% ipython --no-banner

In [1]: import numpy as np

In [2]: np.set_printoptions(precision=1, suppress=True, linewidth=120)

In [3]: feats = np.load("mat.npy")

In [4]: feats.round(1) + 0
Out[4]: 
array([[ 0.8,  0. ,  0.1, -0.3,  0.3,  0. ],
       [ 0. ,  0.8,  0. ,  0. ,  0. ,  0.4],
       [ 0.1,  0. ,  0.9,  0.2, -0.1, -0.1],
       [-0.3,  0. ,  0.2,  0.6,  0.3, -0.1],
       [ 0.3,  0. , -0.1,  0.3,  0.7,  0. ],
       [ 0. ,  0.4, -0.1, -0.1,  0. ,  0.2]])

In [5]: rng = np.random.default_rng(582)

In [6]: idx = rng.permutation(6)

In [7]: idx
Out[7]: array([2, 1, 3, 5, 4, 0])

In [8]: A2 = feats[idx][:, idx]

In [9]: np.trace(A2)
Out[9]: np.float64(4.0)

In [10]: Uu, s, VT = np.linalg.svd(feats)

In [11]: np.argmax(s[:-1] / (s[1:] + 1e-6)) + 1
Out[11]: np.int64(4)

In [12]: A2 = Uu[:, :4] @ np.diag(s[:4]) @ VT[:4]

In [13]: np.linalg.matrix_rank(feats, rtol=0.05)
Out[13]: np.int64(4)

In [14]: np.linalg.matrix_rank(A2)
Out[14]: np.int64(4)

In [15]: round(np.linalg.norm(feats, 2) / np.linalg.norm(feats), 1)
Out[15]: np.float64(0.5)

In [16]: [round(float(x), 1) for x in np.linalg.svd(feats, compute_uv=False)[:3]]
Out[16]: [1.0, 1.0, 1.0]

In [17]: np.linalg.matrix_rank(feats, rtol=0.1)
Out[17]: np.int64(4)

In [18]: A = np.loadtxt("a.csv", delimiter=",")

In [19]: A
Out[19]: 
array([[-1. , -0.2],
       [-0.2,  1. ]])

In [20]: np.round(A @ A.T, 1) + 0
Out[20]: 
array([[1., 0.],
       [0., 1.]])

In [21]: np.linalg.pinv(A)
Out[21]: 
array([[-1. , -0.2],
       [-0.2,  1. ]])

In [22]: A2 = np.array([[3, 3, 4], [2, 5, 2]])

In [23]: Z = np.kron(A2, A)

In [24]: np.round(np.linalg.norm(Z, 2), 1), round(np.linalg.norm(A2, 2) * np.linalg.norm(A, 2), 1)
Out[24]: (np.float64(7.9), np.float64(7.9))

In [25]: np.linalg.matrix_rank(Z)
Out[25]: np.int64(4)

In [26]: A2 = A + rng.integers(-2, 3, (2, 1)) @ rng.integers(-2, 3, (1, 2))

In [27]: A2
Out[27]: 
array([[-1. , -0.2],
       [-2.2, -3. ]])

In [28]: A2 - A
Out[28]: 
array([[ 0.,  0.],
       [-2., -4.]])

In [29]: np.abs(A2 - A).sum(axis=1)
Out[29]: array([0., 6.])

In [30]: np.linalg.matrix_rank(A2 - A, tol=1e-8)
Out[30]: np.int64(1)

In [31]: np.linalg.svd(A2 - A, compute_uv=False)
Out[31]: array([4.5, 0. ])

In [32]: Uu, s = np.linalg.svd(A)
ValueError: too many values to unpack (expected 2)


In [33]: Uu, s, VT = np.linalg.svd(A, full_matrices=False)

In [34]: np.round(np.sqrt((s ** 2).sum()), 1), round(float(np.linalg.norm(A)), 1)
Out[34]: (np.float64(1.4), 1.4)

In [35]: np.round(Uu.T @ A @ VT.T, 1) + 0
Out[35]: 
array([[1., 0.],
       [0., 1.]])

In [36]: VT @ VT.T
Out[36]: 
array([[1., 0.],
       [0., 1.]])
